$ ipython --no-banner

In [1]: import numpy as np

In [2]: import numpy.linalg as la

In [3]: np.set_printoptions(precision=2, suppress=True, linewidth=140)

In [4]: tidy = lambda a: np.round(a, 2) + 0

In [5]: r0 = np.array([2, 6, 2, 0, 3, 6, 2, 5, 9])

In [6]: v = np.array([0, 3, 0, 0, 3])

In [7]: E = r0[:, None] + v[None, :]

In [8]: E
Out[8]: 
array([[ 2,  5,  2,  2,  5],
       [ 6,  9,  6,  6,  9],
       [ 2,  5,  2,  2,  5],
       [ 0,  3,  0,  0,  3],
       [ 3,  6,  3,  3,  6],
       [ 6,  9,  6,  6,  9],
       [ 2,  5,  2,  2,  5],
       [ 5,  8,  5,  5,  8],
       [ 9, 12,  9,  9, 12]])

In [9]: # rows 0 and 2 are equal

In [10]: np.abs(np.diag(la.qr(E)[1])) > 1e-9
Out[10]: array([ True,  True, False, False, False])

In [11]: la.lstsq(E[:-1].T, E[-1])[2]
Out[11]: np.int32(2)

In [12]: tidy(np.trace(la.pinv(E) @ E))
Out[12]: np.float64(2.0)

In [13]: np.allclose(E[:-1].T @ la.lstsq(E[:-1].T, E[-1])[0], E[-1])
Out[13]: True

In [14]: E[4] @ E[1]
Out[14]: np.int64(162)

In [15]: tidy(la.norm(E, "nuc"))
Out[15]: np.float64(43.89)

In [16]: tidy(la.norm(E) ** 2 / la.norm(E, 2) ** 2)
Out[16]: np.float64(1.01)

In [17]: tidy(la.norm(E, axis=1))
Out[17]: array([ 7.87, 16.43,  7.87,  4.24,  9.95, 16.43,  7.87, 14.25, 23.04])

In [18]: tidy(la.norm(E, 1)), tidy(la.norm(E, np.inf))
Out[18]: (np.float64(62.0), np.float64(51.0))

In [19]: other = E / la.norm(E, axis=1, keepdims=True)

In [20]: gram = other @ other.T

In [21]: (gram - 2 * np.eye(9)).round(6).argmax(axis=1)
Out[21]: array([2, 5, 0, 0, 0, 1, 0, 1, 1])

In [22]: tidy(la.norm(other, axis=1))
Out[22]: array([1., 1., 1., 1., 1., 1., 1., 1., 1.])

In [23]: tidy(gram)
Out[23]: 
array([[1.  , 0.97, 1.  , 0.9 , 1.  , 0.97, 1.  , 0.98, 0.96],
       [0.97, 1.  , 0.97, 0.77, 0.99, 1.  , 0.97, 1.  , 1.  ],
       [1.  , 0.97, 1.  , 0.9 , 1.  , 0.97, 1.  , 0.98, 0.96],
       [0.9 , 0.77, 0.9 , 1.  , 0.85, 0.77, 0.9 , 0.79, 0.74],
       [1.  , 0.99, 1.  , 0.85, 1.  , 0.99, 1.  , 0.99, 0.98],
       [0.97, 1.  , 0.97, 0.77, 0.99, 1.  , 0.97, 1.  , 1.  ],
       [1.  , 0.97, 1.  , 0.9 , 1.  , 0.97, 1.  , 0.98, 0.96],
       [0.98, 1.  , 0.98, 0.79, 0.99, 1.  , 0.98, 1.  , 1.  ],
       [0.96, 1.  , 0.96, 0.74, 0.98, 1.  , 0.96, 1.  , 1.  ]])

In [24]: np.argwhere(np.triu(np.abs(gram) > 0.95, 1))
Out[24]: 
array([[0, 1],
       [0, 2],
       [0, 4],
       [0, 5],
       [0, 6],
       [0, 7],
       [0, 8],
       [1, 2],
       [1, 4],
       [1, 5],
       [1, 6],
       [1, 7],
       [1, 8],
       [2, 4],
       [2, 5],
       [2, 6],
       [2, 7],
       [2, 8],
       [4, 5],
       [4, 6],
       [4, 7],
       [4, 8],
       [5, 6],
       [5, 7],
       [5, 8],
       [6, 7],
       [6, 8],
       [7, 8]])

In [25]: np.degrees(np.arccos(np.clip(gram[5, 1], -1, 1)))
Out[25]: np.float64(0.0)

In [26]: (np.abs(gram) > 0.9).astype(int)
Out[26]: 
array([[1, 1, 1, 0, 1, 1, 1, 1, 1],
       [1, 1, 1, 0, 1, 1, 1, 1, 1],
       [1, 1, 1, 0, 1, 1, 1, 1, 1],
       [0, 0, 0, 1, 0, 0, 0, 0, 0],
       [1, 1, 1, 0, 1, 1, 1, 1, 1],
       [1, 1, 1, 0, 1, 1, 1, 1, 1],
       [1, 1, 1, 0, 1, 1, 1, 1, 1],
       [1, 1, 1, 0, 1, 1, 1, 1, 1],
       [1, 1, 1, 0, 1, 1, 1, 1, 1]])

In [27]: tidy(gram[5])
Out[27]: array([0.97, 1.  , 0.97, 0.77, 0.99, 1.  , 0.97, 1.  , 1.  ])

In [28]: K = np.load("case12.npy")

In [29]: K
Out[29]: 
array([[  2.63,   8.22,   3.67,   3.99,  17.2 ,  -0.68],
       [ -0.67,   4.67,   4.24, -14.21,  10.37,   7.1 ],
       [ -5.52,  -1.61,  17.58,  -0.04,  -7.16,   2.56],
       [  5.05,  12.37,  10.78,  10.09,  -0.9 ,  -1.63],
       [  3.06,  -4.75,  15.54,   7.83,  -4.36,   6.8 ],
       [  3.22,  13.55,   1.5 ,   2.71,  10.38,   9.41],
       [  1.12,  -3.01,   5.48,  -8.28,   2.75, -16.84],
       [  8.46,   9.13,  -4.79,  -5.01, -10.87,  -8.88],
       [  3.94,   7.42,   3.19,   7.72,  -3.59, -15.71],
       [ -4.69,  13.25,   1.5 ,  10.87,  -8.75,   2.34],
       [  6.96,   3.05,  -0.37, -11.1 , -14.21,   4.12],
       [ 18.24,  -2.65,  -1.01,   5.9 ,   4.92,  -0.5 ],
       [  1.49,  -0.63, -14.12,  -7.85, -10.77,   4.5 ],
       [ -2.51,  14.61,  -2.65,  12.03,   5.17,  -1.29],
       [ 11.58,  -5.97,   4.31,  -4.61, -10.2 ,  -9.3 ],
       [  2.62,  -4.26,   4.87,  -9.52,  -0.37, -16.14],
       [  8.56,   4.15,   8.85, -15.  ,  -0.71,  -2.36],
       [ -0.66,   6.99,  -6.49, -12.16,  -1.47, -12.59],
       [ -6.78,   9.83,   1.01, -10.45,  10.91,   5.29],
       [  3.76, -13.11,  -5.25,   8.54,  -1.67,  10.51],
       [  9.58,   8.17,   3.71,   7.28,  10.1 ,  -8.54],
       [ -1.55,  -1.78, -10.23, -12.96,  10.45,   3.55],
       [  3.93,  10.93,   3.56, -15.5 ,  -3.45,  -0.44],
       [ -5.89, -11.22,   7.09,   2.45,  11.97,   6.3 ],
       [ -9.05,   3.7 , -15.79,  -4.56,  -5.83,  -0.47],
       [  8.17, -11.81,  10.86,   6.94,  -2.57,   4.6 ],
       [  3.72,  12.22,  -2.49,   6.77, -13.45,   1.97],
       [ -3.94,  10.11,   2.45,  -1.79,   9.62,  13.44],
       [-10.92,   2.03,  -5.21,  -6.52,   8.46,  11.63],
       [  1.79,  16.64,   9.98,  -4.47,   0.34,  -0.53],
       [ 15.35,   9.23,   0.6 ,  -2.72,  -7.  ,  -4.73],
       [-12.52,  -9.63,  10.44,  -5.17,  -1.63,   3.48],
       [  4.45, -13.12,  -8.4 , -11.14,  -3.67,  -0.17],
       [ -0.15,   9.15, -10.29,   8.53, -11.58,   1.86],
       [ 11.31,  -9.52,  -5.02,   2.9 ,  12.15,  -0.41]])

In [30]: tidy(K.sum(axis=0))
Out[30]: array([ 74.14,  96.35,  39.1 , -58.51,   0.58,  -1.75])

In [31]: tidy(K.mean(axis=0))
Out[31]: array([ 2.12,  2.75,  1.12, -1.67,  0.02, -0.05])

In [32]: np.unravel_index(np.abs(K).argmax(), K.shape)
Out[32]: (np.int64(11), np.int64(0))
